$ python -q
>>> import numpy as np
>>> import numpy.linalg as la
>>> np.set_printoptions(suppress=True, linewidth=200)
>>> K = np.load("run9.npy")
>>> K
array([[-1.,  0.,  0., -2., -2.,  0., -2., -2.,  0., -2.],
       [ 0., -1., -2.,  0.,  0., -2.,  0.,  0., -2.,  0.],
       [ 0., -2., -1.,  0.,  0., -2.,  0.,  0., -2.,  0.],
       [-2.,  0.,  0., -1., -2.,  0., -2., -2.,  0., -2.],
       [-2.,  0.,  0., -2., -1.,  0., -2., -2.,  0., -2.],
       [ 0., -2., -2.,  0.,  0., -1.,  0.,  0., -2.,  0.],
       [-2.,  0.,  0., -2., -2.,  0., -1., -2.,  0., -2.],
       [-2.,  0.,  0., -2., -2.,  0., -2., -1.,  0., -2.],
       [ 0., -2., -2.,  0.,  0., -2.,  0.,  0., -1.,  0.],
       [-2.,  0.,  0., -2., -2.,  0., -2., -2.,  0., -1.]])
>>> # symmetric
>>> w1 = np.array([[6, -4, 8, -2, -8],
...     [7, -6, 1, -7, 3],
...     [9, 9, -9, 5, 0],
...     [7, -9, 4, -9, -9],
...     [-6, 8, 4, 9, 1],
...     [7, 3, -9, 2, 7],
...     [9, 4, -1, 5, 8],
...     [6, 5, -5, 2, -6],
...     [6, -3, 6, -2, -5],
...     [-4, 3, -9, 1, 3]])
>>> beta = np.array([-1, 2, 2, 1, 2])
>>> hid = np.maximum(K @ w1 + beta, 0)
>>> la.matrix_rank(hid)
np.int64(4)
>>> (hid > 0).astype(int)
array([[0, 0, 1, 0, 1],
       [0, 0, 1, 0, 0],
       [0, 1, 1, 1, 0],
       [0, 0, 1, 0, 1],
       [0, 0, 1, 0, 1],
       [0, 0, 1, 1, 0],
       [0, 0, 0, 0, 1],
       [0, 0, 0, 0, 1],
       [0, 0, 1, 1, 0],
       [0, 0, 0, 0, 1]])
>>> cent = np.array([[0, 1, 2], [2, 2, 1], [0, 2, 1], [1, 2, 0], [1, 1, 1]])
>>> hid @ cent
array([[16., 32., 24.],
       [ 0., 50., 25.],
       [20., 60., 20.],
       [15., 23., 19.],
       [25., 33., 29.],
       [ 7., 44., 15.],
       [32., 32., 32.],
       [18., 18., 18.],
       [ 3., 66., 30.],
       [27., 27., 27.]])
>>> (hid @ cent).round(6).argmax(axis=1)
array([1, 1, 1, 1, 1, 1, 0, 0, 1, 0])
>>> x = np.array([0, 1, 2, 0, 0, 3, 0, 0, 2, 2])
>>> target = K @ x
>>> beta, lr = np.zeros(10), 1 / la.norm(K, 2) ** 2
>>> for i in range(3):
...     beta -= lr * K.T @ (K @ beta - target)
...     if i % 1 == 0: print(i, round(la.norm(K @ beta - target), 3))
... 
0 16.818
1 10.171
2 6.315
>>> round(la.cond(K), 3)
np.float64(11.0)
>>> feats = np.array([[0, 7, -4, 0, -3, 2, 2],
...     [-7, 0, -1, 4, -6, -1, 4],
...     [4, 1, 0, -5, -6, -5, 10],
...     [0, -4, 5, 0, 5, -10, -8],
...     [3, 6, 6, -5, 0, 1, 6],
...     [-2, 1, 5, 10, -1, 0, -5],
...     [-2, -4, -10, 8, -6, 5, 0]])
>>> round(np.trace(la.pinv(feats) @ feats), 3)
np.float64(6.0)
>>> np.round(feats @ la.pinv(feats) @ feats, 3) + 0
array([[  0.,   7.,  -4.,   0.,  -3.,   2.,   2.],
       [ -7.,   0.,  -1.,   4.,  -6.,  -1.,   4.],
       [  4.,   1.,   0.,  -5.,  -6.,  -5.,  10.],
       [  0.,  -4.,   5.,   0.,   5., -10.,  -8.],
       [  3.,   6.,   6.,  -5.,   0.,   1.,   6.],
       [ -2.,   1.,   5.,  10.,  -1.,   0.,  -5.],
       [ -2.,  -4., -10.,   8.,  -6.,   5.,   0.]])
>>> np.abs(np.diag(la.qr(feats)[1])) > 1e-9
array([ True,  True,  True,  True,  True,  True, False])
>>> np.unique(feats.round(6), axis=0).shape
(7, 7)
>>> [round(float(x), 3) for x in la.svd(feats, compute_uv=False)[:3]]
[20.744, 20.744, 11.263]
>>> np.argsort(-la.norm(feats, axis=0).round(6), kind="stable")[:3]
array([6, 3, 2])
>>> la.cond(feats) > 100
np.True_
>>> x = np.array([1, 5, 2, 5, 1, 1, 5])
>>> np.round(la.svd(feats, compute_uv=False), 3) + 0
array([20.744, 20.744, 11.263, 11.263,  5.641,  5.641,  0.   ])
>>> x @ feats @ x
np.int64(0)
>>> np.round(la.det(feats), 3)
np.float64(0.0)
>>> q = la.solve(np.eye(7) - feats, np.eye(7) + feats)
>>> round(float(la.det(q)), 3)
1.0
>>> np.round(q @ q.T, 3) + 0
array([[1., 0., 0., 0., 0., 0., 0.],
       [0., 1., 0., 0., 0., 0., 0.],
       [0., 0., 1., 0., 0., 0., 0.],
       [0., 0., 0., 1., 0., 0., 0.],
       [0., 0., 0., 0., 1., 0., 0.],
       [0., 0., 0., 0., 0., 1., 0.],
       [0., 0., 0., 0., 0., 0., 1.]])
>>> M = np.loadtxt("block17.csv", delimiter=",")
>>> M
array([[ 2.,  2.,  1.,  1., -2.,  0.,  2.,  1., -1.],
       [-2.,  1.,  0.,  0.,  1., -3.,  4.,  3.,  2.],
       [ 0.,  0.,  3.,  1.,  0., -5.,  1., -3.,  5.],
       [ 3.,  3.,  1.,  2., -3., -2.,  4.,  0.,  1.],
       [ 0.,  1.,  2.,  0., -3.,  0.,  3.,  1.,  0.],
       [ 1.,  1.,  1.,  0., -2., -3.,  3., -2.,  4.],
       [ 1.,  1.,  0.,  1., -1., -2.,  2., -1.,  2.],
       [ 3.,  1.,  3., -1., -2., -2.,  5.,  2.,  3.],
       [ 0.,  0.,  2.,  2.,  1., -4.,  0., -2.,  3.],
       [-1.,  1.,  1.,  2.,  1., -1., -4.,  1., -2.],
       [ 0.,  0.,  0.,  0.,  0.,  0.,  0.,  0.,  0.],
       [ 1.,  1.,  4.,  1., -1., -3.,  1., -1.,  2.],
       [-1.,  3.,  0.,  0., -1., -4.,  3., -1.,  3.],
       [ 0.,  0.,  2.,  2.,  1., -4.,  0., -2.,  3.],
       [-2.,  2., -1.,  0.,  1., -1.,  0.,  1., -1.],
       [-1., -2.,  1., -1.,  1.,  0.,  2.,  3.,  1.],
       [ 1., -1.,  2.,  2.,  0.,  0., -4.,  0., -1.],
       [ 1.,  1.,  1.,  1.,  1., -1.,  1., -1., -2.],
       [ 0.,  0.,  0.,  0.,  0.,  0.,  0.,  0.,  0.],
       [-2., -1.,  2.,  2.,  1., -3.,  0., -1.,  2.],
       [ 1., -1.,  2., -2.,  0., -2.,  3.,  1.,  4.],
       [ 2.,  2.,  1.,  1., -2.,  0.,  2.,  1., -1.],
       [ 0.,  0.,  0.,  0.,  0.,  0.,  0.,  0.,  0.]])
>>> x = np.array([-3, -4, 9, -9, -7, 4, 4, -2, -1])
>>> target = M @ x
>>> np.round(la.solve(M.T @ M, M.T @ target), 3)
array([-3., -4.,  9., -9., -7.,  4.,  4., -2., -1.])
>>> rng = np.random.default_rng(472819)
>>> target = target + 0.02 * rng.normal(size=23)
>>> target.round(3)
array([  6.984,  -8.967,   2.978,  -1.989,  45.009,  16.023,  -9.   ,  41.986, -22.031, -37.013,  -0.032,  19.019,  -7.007, -22.002, -23.004,  22.985, -14.011, -10.028,  -0.011,  -8.982,  35.03 ,
         7.02 ,   0.003])
>>> beta, *_ = la.lstsq(M, target)
>>> round(la.norm(target - M @ beta), 3)
np.float64(0.079)
>>> hat = M @ la.solve(M.T @ M, M.T)
>>> np.round(np.trace(hat), 3)
np.float64(9.0)
>>> np.round(la.eigvalsh(hat), 3) + 0
array([0., 0., 0., 0., 0., 0., 0., 0., 0., 0., 0., 0., 0., 0., 1., 1., 1., 1., 1., 1., 1., 1., 1.])
>>> np.allclose(hat @ hat, hat)
True
>>> t3 = np.stack([M, 2 * M, M[::-1]])
>>> t3.shape
(3, 23, 9)
>>> cent = M[[0, 1]].astype(float)
>>> for _ in range(5):
...     idx = la.norm(M[:, None] - cent, axis=-1).argmin(axis=1)
...     cent = np.array([M[idx == j].mean(axis=0) for j in range(2)])
... 
>>> idx
array([0, 1, 1, 1, 0, 1, 1, 1, 1, 0, 0, 1, 1, 1, 0, 0, 0, 0, 0, 1, 1, 0, 0])
>>> np.round(cent[1] - cent[0], 3)
array([ 0.235,  0.205,  0.939,  0.121, -0.227, -2.811,  1.985, -1.22 ,  3.47 ])
>>> np.abs(cent[1] - cent[0]).argmax()
np.int64(8)
>>> np.bincount(idx)
array([11, 12])
>>> W0 = np.loadtxt("test16.csv", delimiter=",")
>>> W0
array([[ -8.575,   9.024,   8.378,  10.657,  22.379,  14.673,   0.164,  -3.079,   2.723,  17.502,   1.63 ],
       [ -5.868,   7.145,   7.719,  10.546,  22.529,  15.477,  -0.816,  -2.419,   3.261,  18.51 ,   3.189],
       [ -9.256,  -4.754,  -1.396,  10.49 , -12.393, -20.658,  20.361,  -6.687,  -2.738,  13.931,  14.155],
       [-10.155,  -4.357,  -2.448,   9.442, -11.681, -22.1  ,  20.316,  -6.628,  -2.771,  13.822,  11.809],
       [ -7.033,  10.342,   6.779,   9.504,  20.649,  14.978,  -0.642,  -7.043,   2.778,  17.907,   3.244],
       [ -9.386,  -2.417,  -5.301,   9.525, -11.425, -20.922,  20.585,  -7.179,  -3.402,  13.588,  11.557],
       [ -8.625,  -3.559,  -2.09 ,   8.473, -11.289, -19.647,  21.403,  -7.381,  -3.373,  14.651,  12.848],
       [ -8.562,  -4.433,  -3.264,   8.329, -13.426, -22.101,  21.15 ,  -6.963,  -3.382,  14.827,  10.969],
       [ 10.702,   2.325, -12.464,   4.165,  -7.693,  -3.958,  11.775,   2.557,  -4.225,   0.398,   7.312],
       [ -8.026,   9.8  ,   7.254,   9.984,  20.493,  15.71 ,   0.098,  -5.722,   2.726,  18.048,   2.097],
       [ 11.568,   2.253, -12.47 ,   7.987,  -9.7  ,  -4.523,  11.556,   3.198,  -4.793,   2.155,   6.333],
       [ -7.852,  10.413,   9.706,   9.16 ,  20.536,  13.425,  -0.342,  -3.848,   1.997,  19.731,   1.339],
       [ -7.372,   9.579,   6.462,   8.476,  21.393,  12.721,   0.792,  -4.69 ,  -0.023,  18.509,   2.017],
       [ 13.437,   2.209, -13.727,   8.092,  -9.782,  -4.439,  12.325,   3.761,  -0.465,  -0.697,   7.258],
       [ -9.696,  -2.967,  -4.178,   8.865, -12.23 , -19.483,  19.547,  -7.152,  -2.692,  13.449,  12.585],
       [ 11.733,   1.277, -14.861,   5.676, -12.894,  -3.686,  12.3  ,   2.137,  -5.441,   0.281,   4.586],
       [ -9.281,  10.33 ,   7.135,   9.013,  21.725,  12.966,   1.605,  -5.358,   1.999,  18.513,   2.05 ],
       [ -8.643,   9.208,   9.729,   9.222,  21.746,  14.736,   1.111,  -5.108,   2.461,  18.015,   2.767],
       [ 13.348,   2.205, -13.783,   7.237, -10.295,  -3.611,  11.561,   3.778,  -4.011,   0.566,   5.171],
       [-11.062,  -5.61 ,  -4.189,  10.564, -10.596, -21.128,  20.66 ,  -7.849,  -3.438,  13.839,  11.449],
       [ -7.052,   8.79 ,   7.993,  10.931,  20.832,  14.416,   0.497,  -5.257,   1.708,  17.733,   1.583],
       [ -7.732,  11.925,   9.209,   9.156,  19.83 ,  15.399,   1.161,  -3.559,   2.879,  18.118,   2.087],
       [ -9.026,  -3.88 ,  -2.806,   9.908, -11.313, -20.182,  19.6  ,  -7.345,  -2.534,  13.836,  13.189],
       [ 10.986,   3.248, -12.813,   6.39 ,  -9.543,  -2.331,  11.4  ,   5.   ,  -4.401,  -1.304,   4.659]])
>>> x = np.array([4, 6, -4, 2, -7, 8, 0, 8, 1, -5, -2])
>>> target = W0 @ x
>>> np.round(la.solve(W0.T @ W0, W0.T @ target), 3) + 0
array([ 4.,  6., -4.,  2., -7.,  8.,  0.,  8.,  1., -5., -2.])
>>> np.round(la.pinv(W0) @ W0, 3) + 0
array([[1., 0., 0., 0., 0., 0., 0., 0., 0., 0., 0.],
       [0., 1., 0., 0., 0., 0., 0., 0., 0., 0., 0.],
       [0., 0., 1., 0., 0., 0., 0., 0., 0., 0., 0.],
       [0., 0., 0., 1., 0., 0., 0., 0., 0., 0., 0.],
       [0., 0., 0., 0., 1., 0., 0., 0., 0., 0., 0.],
       [0., 0., 0., 0., 0., 1., 0., 0., 0., 0., 0.],
       [0., 0., 0., 0., 0., 0., 1., 0., 0., 0., 0.],
       [0., 0., 0., 0., 0., 0., 0., 1., 0., 0., 0.],
       [0., 0., 0., 0., 0., 0., 0., 0., 1., 0., 0.],
       [0., 0., 0., 0., 0., 0., 0., 0., 0., 1., 0.],
       [0., 0., 0., 0., 0., 0., 0., 0., 0., 0., 1.]])
>>> target = target + 0.1 * rng.normal(size=24)
>>> target.round(3)
array([-144.303, -139.332, -271.883, -281.616, -148.367, -251.033, -270.037, -269.169,  136.753, -137.806,  154.899, -155.984, -163.022,  189.787, -244.624,  187.384, -171.455, -168.28 ,  192.549,
       -293.229, -148.404, -113.936, -267.393,  208.408])
>>> beta, *_ = la.lstsq(W0, target)
>>> beta.round()
array([ 4.,  6., -4.,  2., -7.,  8., -0.,  8.,  1., -5., -2.])
>>> round(la.norm(target - W0 @ beta), 3)
np.float64(0.333)
>>> [round(float(la.norm(la.solve(W0.T @ W0 + lam * np.eye(11), W0.T @ target))), 2) for lam in (0, 1, 10, 100)]
[16.7, 16.32, 14.69, 12.81]
>>> arr = np.load("w.npy")
>>> arr
array([[ -9,  -5,  -7,   2,  -1,  -3,   9,  -3],
       [  0, -12,   0,  -6,   3,  -4,  16,   4],
       [  0,  -3,   2, -12,   4,   2,  16,   2],
       [  7,   3,  -4, -11,  10,  -5,  22,   9],
       [ 15,  -3,  -1,  -5,   6,  -5,  21,   7],
       [ 21,  -4,  -8,  -5,   2, -10,  12,  12],
       [ 25,   4, -14,  -5,  -6,  -3,   9,  20],
       [ 30,  11, -14,  -4,  -4,   5,   8,  27],
       [ 23,  19, -20, -12,  -9,  12,   6,  32],
       [ 27,  22, -21, -20,  -8,  14,  10,  28],
       [ 29,  23, -19, -20, -17,  18,  16,  19]])
>>> C2 = arr.T @ arr
>>> np.round(la.eigvalsh(C2)[::-1], 3)
array([12983.148,  2164.719,   808.141,   220.631,   207.453,    92.599,    57.245,     6.064])
>>> np.diag(C2)
array([4420, 1723, 1728, 1340,  652,  877, 2199, 3601])
>>> np.round(la.svd(arr, compute_uv=False) ** 2, 3)
array([12983.148,  2164.719,   808.141,   220.631,   207.453,    92.599,    57.245,     6.064])
>>> hat = arr @ la.solve(arr.T @ arr, arr.T)
>>> np.round(np.diag(hat), 3)
array([0.959, 0.675, 0.468, 0.85 , 0.561, 0.684, 0.59 , 0.737, 0.718, 0.828, 0.929])
>>> np.allclose(hat @ hat, hat)
True
>>> np.round(np.trace(hat), 3)
np.float64(8.0)
>>> np.round(la.eigvalsh(hat), 3) + 0
array([0., 0., 0., 1., 1., 1., 1., 1., 1., 1., 1.])
>>> m1 = np.loadtxt("m.csv", delimiter=",")
>>> m1
array([[ 0.,  0.,  0.,  0.,  0.,  0.,  0.,  0.,  0.,  0.,  0.,  0.,  0.],
       [-6.,  0.,  6., -3., -3.,  0., -9.,  0.,  9., -3., -9.,  0.,  6.],
       [-6.,  0.,  6., -3., -3.,  0., -9.,  0.,  9., -3., -9.,  0.,  6.],
       [ 0.,  0.,  0.,  0.,  0.,  0.,  0.,  0.,  0.,  0.,  0.,  0.,  0.],
       [ 0.,  0.,  0.,  0.,  0.,  0.,  0.,  0.,  0.,  0.,  0.,  0.,  0.],
       [-6.,  0.,  6., -3., -3.,  0., -9.,  0.,  9., -3., -9.,  0.,  6.],
       [ 0.,  0.,  0.,  0.,  0.,  0.,  0.,  0.,  0.,  0.,  0.,  0.,  0.],
       [ 0.,  0.,  0.,  0.,  0.,  0.,  0.,  0.,  0.,  0.,  0.,  0.,  0.],
       [ 0.,  0.,  0.,  0.,  0.,  0.,  0.,  0.,  0.,  0.,  0.,  0.,  0.],
       [-4.,  0.,  4., -2., -2.,  0., -6.,  0.,  6., -2., -6.,  0.,  4.],
       [-4.,  0.,  4., -2., -2.,  0., -6.,  0.,  6., -2., -6.,  0.,  4.]])
>>> x = np.array([3, -3, 2, -2, -2, -1, -1, -1, -2, 2, -1, -2, 2])
>>> m1 * x
array([[  0.,  -0.,   0.,  -0.,  -0.,  -0.,  -0.,  -0.,  -0.,   0.,  -0.,  -0.,   0.],
       [-18.,  -0.,  12.,   6.,   6.,  -0.,   9.,  -0., -18.,  -6.,   9.,  -0.,  12.],
       [-18.,  -0.,  12.,   6.,   6.,  -0.,   9.,  -0., -18.,  -6.,   9.,  -0.,  12.],
       [  0.,  -0.,   0.,  -0.,  -0.,  -0.,  -0.,  -0.,  -0.,   0.,  -0.,  -0.,   0.],
       [  0.,  -0.,   0.,  -0.,  -0.,  -0.,  -0.,  -0.,  -0.,   0.,  -0.,  -0.,   0.],
       [-18.,  -0.,  12.,   6.,   6.,  -0.,   9.,  -0., -18.,  -6.,   9.,  -0.,  12.],
       [  0.,  -0.,   0.,  -0.,  -0.,  -0.,  -0.,  -0.,  -0.,   0.,  -0.,  -0.,   0.],
       [  0.,  -0.,   0.,  -0.,  -0.,  -0.,  -0.,  -0.,  -0.,   0.,  -0.,  -0.,   0.],
       [  0.,  -0.,   0.,  -0.,  -0.,  -0.,  -0.,  -0.,  -0.,   0.,  -0.,  -0.,   0.],
       [-12.,  -0.,   8.,   4.,   4.,  -0.,   6.,  -0., -12.,  -4.,   6.,  -0.,   8.],
       [-12.,  -0.,   8.,   4.,   4.,  -0.,   6.,  -0., -12.,  -4.,   6.,  -0.,   8.]])
>>> m1 @ np.ones(13)
array([  0., -12., -12.,   0.,   0., -12.,   0.,   0.,   0.,  -8.,  -8.])
>>> np.sign((m1 @ x).round(6))
array([0., 1., 1., 0., 0., 1., 0., 0., 0., 1., 1.])
>>> np.einsum("ij,j->i", m1, x)
array([ 0., 12., 12.,  0.,  0., 12.,  0.,  0.,  0.,  8.,  8.])
>>> (m1 * x).sum(axis=1)
array([ 0., 12., 12.,  0.,  0., 12.,  0.,  0.,  0.,  8.,  8.])
